>>> import numpy as np
>>> import numpy.linalg as la
>>> np.set_printoptions(suppress=True, linewidth=140)
>>> tidy = lambda a: np.round(a, 2) + 0
>>> other = np.array([[-5, 4, 2], [-4, 1, 5], [-3, 4, -2]])
>>> data = other + other.T
>>> print(data)
[[-10   0  -1]
 [  0   2   9]
 [ -1   9  -4]]
>>> evals, vecs = la.eig(data)
>>> tidy(data @ vecs[:, 0] - evals[0] * vecs[:, 0])
array([0., 0., 0.])
>>> print(tidy(np.sort(la.eigvals(data @ data))))
[ 72.34  88.52 123.14]
>>> np.prod(evals)
np.float64(888.0)
>>> other = np.array([[2, -1], [-1, -1], [1, 0]])
>>> la.matrix_rank(data @ other)
np.int64(2)
>>> la.matrix_rank(np.vstack([data, other.T]))
np.int64(3)
>>> np.einsum("ik,kj->ji", data, other)
array([[-21,   7, -15],
       [ 10,  -2,  -8]])
>>> print(np.vstack([data, other.T]).shape)
(5, 3)
>>> data @ other
array([[-21,  10],
       [  7,  -2],
       [-15,  -8]])
>>> K = np.load("a.npy")
>>> print(tidy(K))
[[ 0.81 -0.59  0.  ]
 [ 0.59  0.81  0.  ]
 [ 0.    0.    1.  ]]
>>> O, r_ = la.qr(K)
>>> tidy(O @ r_)
array([[ 0.81, -0.59,  0.  ],
       [ 0.59,  0.81,  0.  ],
       [ 0.  ,  0.  ,  1.  ]])
>>> tidy(abs(r_[0, 0])), tidy(la.norm(K[:, 0]))
(np.float64(1.0), np.float64(1.0))
>>> print(np.allclose(r_.T @ r_, K.T @ K))
True
>>> print(tidy(r_))
[[-1.  0.  0.]
 [ 0.  1.  0.]
 [ 0.  0.  1.]]
>>> print(tidy(O))
[[-0.81 -0.59  0.  ]
 [-0.59  0.81  0.  ]
 [ 0.    0.    1.  ]]
>>> other = np.array([[2, 0, 2], [3, 2, 3]])
>>> basis = np.kron(other, data)
>>> tidy(la.norm(basis, 2)), tidy(la.norm(other, 2) * la.norm(data, 2))
(np.float64(59.65), np.float64(59.65))
>>> print(basis)
[[-20   0  -2   0   0   0 -20   0  -2]
 [  0   4  18   0   0   0   0   4  18]
 [ -2  18  -8   0   0   0  -2  18  -8]
 [-30   0  -3 -20   0  -2 -30   0  -3]
 [  0   6  27   0   4  18   0   6  27]
 [ -3  27 -12  -2  18  -8  -3  27 -12]]
>>> basis.shape
(6, 9)
>>> evals, vecs = la.eigh(data)
>>> vec = np.array([-1, -4, -2])
>>> tidy(vecs * np.abs(evals) @ vecs.T)
array([[10.02, -0.44,  0.68],
       [-0.44,  9.16, -0.93],
       [ 0.68, -0.93,  9.83]])
>>> (np.sign(vecs[:, -1].round(6)) == np.sign(vecs[0, -1].round(6))).astype(int)
array([1, 0, 0])
>>> tidy(la.eigvalsh(data[1:, 1:]))
array([-10.49,   8.49])
>>> tidy(vec @ data @ vec / (vec @ vec)), tidy(evals[0]), tidy(evals[-1])
(np.float64(6.95), np.float64(-11.1), np.float64(8.51))
>>> tidy(K[:, 0] @ K[:, 1])
np.float64(0.0)
>>> tidy(K @ K.T)
array([[1., 0., 0.],
       [0., 1., 0.],
       [0., 0., 1.]])
>>> tidy(K.T @ K)
array([[1., 0., 0.],
       [0., 1., 0.],
       [0., 0., 1.]])
>>> tidy(la.norm(K, axis=0))
array([1., 1., 1.])
>>> print(tidy(la.pinv(K)))
[[ 0.81  0.59  0.  ]
 [-0.59  0.81  0.  ]
 [ 0.    0.    1.  ]]
>>> print(tidy(la.svd(K, compute_uv=False)))
[1. 1. 1.]
>>> arr = np.loadtxt("layer1.csv", delimiter=",")
>>> print(tidy(arr))
[[ 0.98 -0.11 -0.11 -0.08]
 [-0.11  0.21 -0.79 -0.56]
 [-0.11 -0.79  0.21 -0.56]
 [-0.08 -0.56 -0.56  0.6 ]]
>>> vec = np.array([3, 0, 2, 1])
>>> tidy(arr @ (2 * vec))
array([ 5.29, -4.97, -0.97, -1.55])
>>> tidy(arr @ vec)
array([ 2.65, -2.48, -0.48, -0.77])
>>> (arr @ vec).argmax()
np.int64(0)
>>> print(tidy(arr * vec))
[[ 2.95  0.   -0.23 -0.08]
 [-0.34  0.   -1.58 -0.56]
 [-0.34  0.    0.42 -0.56]
 [-0.24  0.   -1.13  0.6 ]]
>>> la.norm(arr @ vec) <= la.norm(arr, 2) * la.norm(vec) + 1e-9
np.True_
>>> print(np.sign((arr @ vec).round(6)))
[ 1. -1. -1. -1.]
>>> [round(float(la.det(arr[:i, :i])), 2) + 0 for i in range(1, 5)]
[0.98, 0.19, -0.6, -1.0]
>>> rng = np.random.default_rng(4466)
>>> idx = rng.permutation(4)
>>> idx
array([1, 3, 2, 0])
>>> other = arr[idx][:, idx]
>>> tidy(np.diag(other))
array([0.21, 0.6 , 0.21, 0.98])
>>> np.trace(other)
np.float64(2.0)
>>> W0 = np.loadtxt("x.csv", delimiter=",")
>>> W0
array([[78., 27.],
       [27.,  6.]])
>>> evals, vecs = la.eigh(W0)
>>> tidy(vecs @ np.diag(evals) @ vecs.T)
array([[78., 27.],
       [27.,  6.]])
>>> tidy(la.eigvalsh(W0 @ W0))
array([   9., 7569.])
>>> print(tidy(vecs.T @ W0 @ vecs))
[[-3.  0.]
 [ 0. 87.]]
>>> np.unique(evals.round(6) + 0, return_counts=True)[1]
array([1, 1])
>>> (evals > 1e-8).sum(), (evals < -1e-8).sum()
(np.int64(1), np.int64(1))
